$ python3 -q
>>> import numpy as np
>>> np.set_printoptions(precision=3, suppress=True, linewidth=200)
>>> rnd = lambda a: np.round(a, 3) + 0
>>> M = np.array([[-6, 7, -1, -8, -5, 7, 4],
...     [-2, -6, 3, -5, 6, -5, -7],
...     [-6, -8, 0, -9, 3, -8, 6],
...     [-1, -6, 9, 2, -9, 7, -3],
...     [8, -3, -3, 2, -9, 6, -3],
...     [-1, -6, 7, 4, 8, 9, 4],
...     [-3, -8, 8, 0, 2, -5, 5]])
>>> M
array([[-6,  7, -1, -8, -5,  7,  4],
       [-2, -6,  3, -5,  6, -5, -7],
       [-6, -8,  0, -9,  3, -8,  6],
       [-1, -6,  9,  2, -9,  7, -3],
       [ 8, -3, -3,  2, -9,  6, -3],
       [-1, -6,  7,  4,  8,  9,  4],
       [-3, -8,  8,  0,  2, -5,  5]])
>>> G = M.T @ M
>>> print(rnd(np.linalg.svd(M, compute_uv=False) ** 2))
[604.234 414.857 261.557 202.465  95.215  60.265   2.407]
>>> print((M @ M.T).shape)
(7, 7)
>>> np.allclose(G, G.T)
True
>>> r0 = np.array([3, -9, 3])
>>> np.cross(M[1, :3], M[5, :3])
array([-24,  11,   6])
>>> np.convolve(M[1], r0)
array([ -6,   0,  57, -60,  72, -84,  42,  48, -21])
>>> rng = np.random.default_rng(251)
>>> idx = rng.permutation(7)
>>> A2 = M[:, idx] * rng.choice([-1, 1], 7)
>>> A2
array([[ 6,  7, -8, -4,  7,  1, -5],
       [ 2, -6, -5,  7, -5, -3,  6],
       [ 6, -8, -9, -6, -8,  0,  3],
       [ 1, -6,  2,  3,  7, -9, -9],
       [-8, -3,  2,  3,  6,  3, -9],
       [ 1, -6,  4, -4,  9, -7,  8],
       [ 3, -8,  0, -5, -5, -8,  2]])
>>> left, _, Vt = np.linalg.svd(M.T @ A2)
>>> print(idx)
[0 1 3 6 5 2 4]
>>> rnd(np.linalg.lstsq(M, A2)[0])
array([[-1.,  0.,  0.,  0.,  0.,  0.,  0.],
       [ 0.,  1.,  0.,  0.,  0.,  0.,  0.],
       [ 0.,  0.,  0.,  0.,  0., -1.,  0.],
       [ 0.,  0.,  1.,  0.,  0.,  0.,  0.],
       [ 0.,  0.,  0.,  0.,  0.,  0.,  1.],
       [ 0.,  0.,  0.,  0.,  1.,  0.,  0.],
       [ 0.,  0.,  0., -1.,  0.,  0.,  0.]])
>>> X = np.loadtxt("sample9.csv", delimiter=",")
>>> X
array([[ 1.,  3.,  8.],
       [ 3.,  3.,  7.],
       [ 0.,  0., -9.]])
>>> x0 = np.array([1, 2, 2])
>>> a = np.maximum(X @ x0, 0)
>>> X.T @ a
array([ 92., 138., 345.])
>>> np.flatnonzero(a > 1e-9)
array([0, 1])
>>> np.maximum(X @ x0, 0) - np.maximum(-X @ x0, 0)
array([ 23.,  23., -18.])
>>> def softmax(z):
...     e = np.exp(z - z.max(axis=-1, keepdims=True))
...     return e / e.sum(axis=-1, keepdims=True)
... 
>>> rnd(softmax(X[2] + 3))
array([0.5, 0.5, 0. ])
>>> rnd(softmax(X[2]))
array([0.5, 0.5, 0. ])
>>> rnd(softmax(X).sum(axis=1))
array([1., 1., 1.])
>>> print(rnd(softmax(10 * X[2])))
[0.5 0.5 0. ]
>>> S = X @ X.T / np.sqrt(3)
>>> rnd(softmax(S + np.triu(np.full(S.shape, -np.inf), 1)))
array([[1.  , 0.  , 0.  ],
       [0.64, 0.36, 0.  ],
       [0.  , 0.  , 1.  ]])
>>> rnd(softmax(S))
array([[0.97, 0.03, 0.  ],
       [0.64, 0.36, 0.  ],
       [0.  , 0.  , 1.  ]])
>>> r0 = np.array([-2, -1, -4])
>>> A2 = X + np.outer(r0, np.eye(3)[0])
>>> np.linalg.matrix_rank(A2 - X)
np.int64(1)
>>> np.linalg.matrix_rank(np.linalg.inv(A2) - np.linalg.inv(X), tol=1e-8)
np.int64(1)
>>> x0 = np.array([2, 2, 1])
>>> target = X @ x0
>>> beta, lr = np.zeros(3), 1 / np.linalg.norm(X, 2) ** 2
>>> for i in range(5):
...     beta -= lr * X.T @ (X @ beta - target)
...     if i % 1 == 0: print(i, round(np.linalg.norm(X @ beta - target), 3))
... 
0 7.67
1 7.265
2 6.881
3 6.518
4 6.174
>>> rnd(np.linalg.cond(X))
np.float64(12.93)
>>> O, r_ = np.linalg.qr(X)
>>> rnd(O.T @ O)
array([[1., 0., 0.],
       [0., 1., 0.],
       [0., 0., 1.]])
>>> O.shape, r_.shape
((3, 3), (3, 3))
>>> np.trace(O @ O.T)
np.float64(3.0)
>>> rnd(abs(r_[0, 0])), rnd(np.linalg.norm(X[:, 0]))
(np.float64(3.162), np.float64(3.162))
>>> m1 = np.array([[1, -3, 0, 0, 0, 0],
...     [-3, 2, 0, 0, 0, 0],
...     [3, -2, 0, 0, 0, 0],
...     [0, 0, 1, -3, 0, 0],
...     [0, 0, -3, 2, 0, 0],
...     [0, 0, 3, -2, 0, 0],
...     [0, 0, 0, 0, 1, -3],
...     [0, 0, 0, 0, -3, 2],
...     [0, 0, 0, 0, 3, -2]])
>>> A2 = m1[0, 0] * m1[1:] - np.outer(m1[1:, 0], m1[0])
>>> print(A2)
[[ 0 -7  0  0  0  0]
 [ 0  7  0  0  0  0]
 [ 0  0  1 -3  0  0]
 [ 0  0 -3  2  0  0]
 [ 0  0  3 -2  0  0]
 [ 0  0  0  0  1 -3]
 [ 0  0  0  0 -3  2]
 [ 0  0  0  0  3 -2]]
>>> m1[:, 0] / m1[0, 0]
array([ 1., -3.,  3.,  0.,  0.,  0.,  0.,  0.,  0.])
>>> print(np.flatnonzero(~A2.round(6).any(axis=1)))
[]
>>> np.linalg.matrix_rank(A2), np.linalg.matrix_rank(m1)
(np.int64(5), np.int64(6))
>>> x0 = np.array([0, -3, -1, 0, -2, -2])
>>> target = m1 @ x0
>>> print(target)
[ 9 -6  6 -1  3 -3  4  2 -2]
>>> rnd(np.linalg.solve(m1.T @ m1, m1.T @ target))
array([ 0., -3., -1.,  0., -2., -2.])
>>> target = target + 0.02 * rng.normal(size=9)
>>> rnd(target)
array([ 8.983, -6.004,  5.94 , -0.986,  2.994, -3.004,  3.991,  1.999, -2.004])
>>> beta, *_ = np.linalg.lstsq(m1, target)
>>> print(rnd(np.linalg.norm(target - m1 @ beta)))
0.046
>>> beta.round()
array([-0., -3., -1., -0., -2., -2.])
>>> print([round(float(np.linalg.norm(np.linalg.solve(m1.T @ m1 + lam * np.eye(6), m1.T @ target))), 2) for lam in (0, 1, 10, 100)])
[4.24, 3.44, 1.86, 0.55]
>>> A = np.load("layer12.npy")
>>> print(A)
[[26  0  9 18 14]
 [11 18  0 10  0]
 [19 13  0 13  0]
 [ 9  0  8 14 16]
 [26  0  9 18 14]
 [11 18  0 10  0]
 [19 13  0 13  0]
 [26  0  9 18 14]
 [10  6  0 12  2]
 [ 2 11  0  9  0]
 [11 18  0 10  0]
 [ 2 11  0  9  0]
 [20 25  0 11  0]
 [19 13  0 13  0]
 [26  0  9 18 14]
 [35  3  4 19  6]
 [27  8  0 16  0]
 [28 20  0 14  0]
 [20 25  0 11  0]
 [26  0  9 18 14]]
>>> C = A[[5, 11]].astype(float)
>>> for _ in range(7):
...     idx = np.linalg.norm(A[:, None] - C, axis=-1).argmin(axis=1)
...     C = np.array([A[idx == j].mean(axis=0) for j in range(2)])
... 
>>> idx
array([0, 1, 1, 0, 0, 1, 1, 0, 1, 1, 1, 1, 1, 1, 0, 0, 0, 1, 1, 0])
>>> rnd(C)
array([[25.125,  1.375,  7.125, 17.375, 11.5  ],
       [14.333, 15.917,  0.   , 11.25 ,  0.167]])
>>> np.abs(C[1] - C[0]).argmax()
np.int64(1)
>>> np.bincount(idx)
array([ 8, 12])
>>> rnd(C[1] - C[0])
array([-10.792,  14.542,  -7.125,  -6.125, -11.333])
>>> Ac = (A - A.mean(axis=0)) / A.std(axis=0)
>>> print(np.argwhere(np.abs(Ac) > 2))
[]
>>> rnd(Ac.std(axis=0))
array([1., 1., 1., 1., 1.])
>>> beta = np.linalg.lstsq(np.delete(Ac, 3, axis=1), Ac[:, 3])[0]
>>> rnd(beta)
array([ 0.665, -0.45 , -0.056,  0.186])
>>> Ac = A - A.mean(axis=0)
>>> vecs = np.linalg.svd(Ac)[2][:4]
>>> A2 = Ac - Ac @ vecs.T @ vecs
>>> np.linalg.norm(A2, axis=1).round(6).argmax()
np.int64(15)
>>> G = np.cov(A, rowvar=False)
>>> rnd(np.linalg.eigvalsh(G)[::-1])
array([158.066,  64.112,  10.465,   0.158,   0.004])
>>> np.argsort(-A.std(axis=0).round(6), kind="stable")
array([0, 1, 4, 2, 3])
>>> rnd(A.std(axis=0))
array([8.935, 8.485, 4.016, 3.393, 6.458])
>>> arr = np.load("test9.npy")
>>> arr
array([[ 9, -9, -6,  0, -6, -9, -9],
       [-9,  9,  6,  0,  6,  9,  9],
       [-6,  6,  4,  0,  4,  6,  6],
       [ 0,  0,  0,  0,  0,  0,  0],
       [-6,  6,  4,  0,  4,  6,  6],
       [-9,  9,  6,  0,  6,  9,  9],
       [-9,  9,  6,  0,  6,  9,  9]])
>>> np.argsort(-np.linalg.norm(arr, axis=0).round(6), kind="stable")[:3]
array([0, 1, 5])
>>> np.linalg.matrix_rank(arr, rtol=0.1)
np.int64(1)
>>> rnd(np.linalg.norm(arr, 2) / np.linalg.norm(arr))
np.float64(1.0)
>>> np.linalg.cond(arr) > 100
np.True_
>>> rank = np.linalg.matrix_rank(arr)
>>> rank
np.int64(1)
>>> ns = np.linalg.svd(arr)[2][rank:].T
>>> print(np.allclose(arr @ ns, 0))
True
>>> [int(np.linalg.matrix_rank(arr[:i])) for i in range(1, len(arr) + 1)]
[1, 1, 1, 1, 1, 1, 1]
>>> [int(np.linalg.matrix_rank(np.delete(arr, i, axis=0))) for i in range(7)]
[1, 1, 1, 1, 1, 1, 1]
>>> print(np.linalg.matrix_rank(arr.T @ arr), np.linalg.matrix_rank(arr @ arr.T))
1 1
>>> print(rnd(ns @ ns.T))
[[ 0.795  0.205  0.136  0.     0.136  0.205  0.205]
 [ 0.205  0.795 -0.136  0.    -0.136 -0.205 -0.205]
 [ 0.136 -0.136  0.909  0.    -0.091 -0.136 -0.136]
 [ 0.     0.     0.     1.     0.     0.     0.   ]
 [ 0.136 -0.136 -0.091  0.     0.909 -0.136 -0.136]
 [ 0.205 -0.205 -0.136  0.    -0.136  0.795 -0.205]
 [ 0.205 -0.205 -0.136  0.    -0.136 -0.205  0.795]]
>>> ns.shape
(7, 6)
>>> A2 = np.array([[0, 1], [0, 1], [1, 0], [1, 2], [2, 2], [1, 0], [2, 1]])
>>> np.linalg.matrix_rank(np.vstack([arr, A2.T]))
np.int64(3)
>>> np.einsum("ik,kj->ij", arr, A2)
array([[-45, -21],
       [ 45,  21],
       [ 30,  14],
       [  0,   0],
       [ 30,  14],
       [ 45,  21],
       [ 45,  21]])
>>> np.vstack([arr, A2.T]).shape
(9, 7)
>>> ang = np.radians(30)
>>> r_ = np.eye(7)
>>> r_[3, 3] = r_[4, 4] = np.cos(ang)
>>> r_[3, 4], r_[4, 3] = -np.sin(ang), np.sin(ang)
>>> rnd(r_)
array([[ 1.   ,  0.   ,  0.   ,  0.   ,  0.   ,  0.   ,  0.   ],
       [ 0.   ,  1.   ,  0.   ,  0.   ,  0.   ,  0.   ,  0.   ],
       [ 0.   ,  0.   ,  1.   ,  0.   ,  0.   ,  0.   ,  0.   ],
       [ 0.   ,  0.   ,  0.   ,  0.866, -0.5  ,  0.   ,  0.   ],
       [ 0.   ,  0.   ,  0.   ,  0.5  ,  0.866,  0.   ,  0.   ],
       [ 0.   ,  0.   ,  0.   ,  0.   ,  0.   ,  1.   ,  0.   ],
       [ 0.   ,  0.   ,  0.   ,  0.   ,  0.   ,  0.   ,  1.   ]])
>>> A2 = arr @ r_.T
>>> rnd(A2)
array([[ 9.   , -9.   , -6.   ,  3.   , -5.196, -9.   , -9.   ],
       [-9.   ,  9.   ,  6.   , -3.   ,  5.196,  9.   ,  9.   ],
       [-6.   ,  6.   ,  4.   , -2.   ,  3.464,  6.   ,  6.   ],
       [ 0.   ,  0.   ,  0.   ,  0.   ,  0.   ,  0.   ,  0.   ],
       [-6.   ,  6.   ,  4.   , -2.   ,  3.464,  6.   ,  6.   ],
       [-9.   ,  9.   ,  6.   , -3.   ,  5.196,  9.   ,  9.   ],
       [-9.   ,  9.   ,  6.   , -3.   ,  5.196,  9.   ,  9.   ]])
>>> feats = np.load("out3.npy")
>>> feats
array([[-0.308, -0.845, -0.539, -1.662,  0.222],
       [-0.816, -1.705,  0.002, -1.284,  0.081],
       [ 0.201,  0.39 ,  0.613,  0.662,  0.155],
       [-1.007, -1.663, -0.484, -1.858, -0.408],
       [ 2.824,  5.582,  1.213,  6.1  ,  0.105],
       [ 2.18 ,  4.229,  1.141,  3.698,  0.025],
       [ 0.664,  1.893,  0.19 ,  2.045, -0.025],
       [ 0.962,  2.775,  0.556,  2.291,  0.201],
       [-0.432, -0.384, -0.074, -0.544, -0.316],
       [-3.177, -6.475, -1.461, -5.98 , -0.214],
       [-0.255, -0.443, -0.162, -0.72 , -0.031],
       [ 2.453,  4.814,  1.749,  4.764, -0.323],
       [ 1.27 ,  1.606,  1.055,  1.197, -0.009],
       [-5.033, -9.391, -2.535, -9.662,  0.498],
       [ 0.901,  3.286,  0.4  ,  3.022,  0.391],
       [ 1.639,  2.906,  0.815,  2.825, -0.053],
       [ 0.052, -0.71 , -0.47 , -0.701,  0.011],
       [ 0.947,  2.155,  0.638,  1.37 , -0.213]])
>>> A2 = np.c_[feats[:, :3] @ np.array([[2, 2, 2], [0, 2, 0], [3, 3, 3]]), np.array([2, -2, 3, -2, -2, 2, -1, 3, 3, -1, -1, -2, 1, 0, 0, 1, -2, -2])]
>>> rnd(A2)
array([[ -2.233,  -3.923,  -2.233,   2.   ],
       [ -1.626,  -5.036,  -1.626,  -2.   ],
       [  2.241,   3.021,   2.241,   3.   ],
       [ -3.466,  -6.792,  -3.466,  -2.   ],
       [  9.287,  20.451,   9.287,  -2.   ],
       [  7.783,  16.241,   7.783,   2.   ],
       [  1.898,   5.684,   1.898,  -1.   ],
       [  3.592,   9.142,   3.592,   3.   ],
       [ -1.086,  -1.854,  -1.086,   3.   ],
       [-10.737, -23.687, -10.737,  -1.   ],
       [ -0.996,  -1.882,  -0.996,  -1.   ],
       [ 10.153,  19.781,  10.153,  -2.   ],
       [  5.705,   8.917,   5.705,   1.   ],
       [-17.671, -36.453, -17.671,   0.   ],
       [  3.002,   9.574,   3.002,   0.   ],
       [  5.723,  11.535,   5.723,   1.   ],
       [ -1.306,  -2.726,  -1.306,  -2.   ],
       [  3.808,   8.118,   3.808,  -2.   ]])
>>> rnd(np.linalg.lstsq(feats, A2[:, 0])[0])
array([2., 0., 3., 0., 0.])
>>> np.linalg.matrix_rank(np.c_[feats, A2])
np.int64(6)
>>> rank = np.linalg.matrix_rank(A2)
>>> rank
np.int64(3)
>>> ns = np.linalg.svd(A2)[2][rank:].T
>>> print(rnd(ns[:, 0] / ns[np.abs(ns[:, 0]).round(6).argmax(), 0]))
[ 1.  0. -1.  0.]
>>> np.linalg.matrix_rank(A2.T @ A2), np.linalg.matrix_rank(A2 @ A2.T)
(np.int64(3), np.int64(3))
>>> print(np.allclose(A2 @ ns, 0))
True
>>> np.linalg.matrix_rank(feats, rtol=0.1)
np.int64(1)
>>> rnd(np.linalg.norm(feats, 2) / np.linalg.norm(feats))
np.float64(0.995)
>>> np.argsort(-np.linalg.norm(feats, axis=0).round(6), kind="stable")[:3]
array([1, 3, 0])
>>> rnd(np.abs(np.linalg.svd(feats)[2][-1]))
array([0.398, 0.317, 0.115, 0.097, 0.847])
>>> print(np.linalg.cond(feats) > 100)
False
>>> D = np.linalg.norm(feats[:, None] - feats[None], axis=-1)
>>> print(np.flatnonzero(D[17] < D.mean() / 2))
[ 2  6  7 12 14 15 17]
>>> np.unravel_index(D.round(6).argmax(), D.shape)
(np.int64(4), np.int64(13))
>>> rnd(D[:5, :5])
array([[ 0.   ,  1.205,  2.918,  1.263, 10.698],
       [ 1.205,  0.   ,  3.097,  0.918, 11.061],
       [ 2.918,  3.097,  0.   ,  3.68 ,  7.986],
       [ 1.263,  0.918,  3.68 ,  0.   , 11.56 ],
       [10.698, 11.061,  7.986, 11.56 ,  0.   ]])
>>> mat = np.loadtxt("block18.csv", delimiter=",")
>>> print(mat)
[[0. 1. 0. 0.]
 [1. 0. 0. 0.]
 [0. 0. 1. 0.]
 [0. 0. 0. 1.]]
>>> rnd(np.linalg.matrix_power(mat, 2))
array([[1., 0., 0., 0.],
       [0., 1., 0., 0.],
       [0., 0., 1., 0.],
       [0., 0., 0., 1.]])
>>> mat @ np.ones(4)
array([1., 1., 1., 1.])
>>> pr = np.eye(4)[2]
>>> for _ in range(5):
...     pr = pr @ mat
...     print(pr.round(3))
... 
[0. 0. 1. 0.]
[0. 0. 1. 0.]
[0. 0. 1. 0.]
[0. 0. 1. 0.]
[0. 0. 1. 0.]
>>> (np.linalg.matrix_power((mat != 0) + (mat.T != 0) + np.eye(4), 4) > 0).astype(int)
array([[1, 1, 0, 0],
       [1, 1, 0, 0],
       [0, 0, 1, 0],
       [0, 0, 0, 1]])
>>> rnd(np.sort(np.linalg.eigvals(mat).real))
array([-1.,  1.,  1.,  1.])
>>> np.flatnonzero(np.linalg.matrix_power((mat != 0) + (mat.T != 0) + np.eye(4), 4)[0])
array([0, 1])
>>> print(rnd(np.linalg.det(mat)))
-1.0
>>> w1 = np.array([[5, 4, 0, 5, 4], [2, 1, 2, 2, 4], [1, 2, 3, 2, 1], [5, 1, 3, 1, 1]])
>>> beta = np.array([-6, 9, -8, -2, -1])
>>> H = np.maximum(mat @ w1 + beta, 0)
>>> (H > 0).astype(int)
array([[0, 1, 0, 0, 1],
       [0, 1, 0, 1, 1],
       [0, 1, 0, 0, 0],
       [0, 1, 0, 0, 0]])
>>> (H > 0).mean(axis=0)
array([0.  , 1.  , 0.  , 0.25, 0.5 ])
>>> C = np.array([[1, 0, 0], [-1, -1, 0], [0, 2, 2], [-2, -2, 1], [-2, 2, 2]])
>>> w1 @ C
array([[-17,  -6,  13],
       [-11,   7,  14],
       [ -7,   2,  10],
       [  0,   5,   9]])
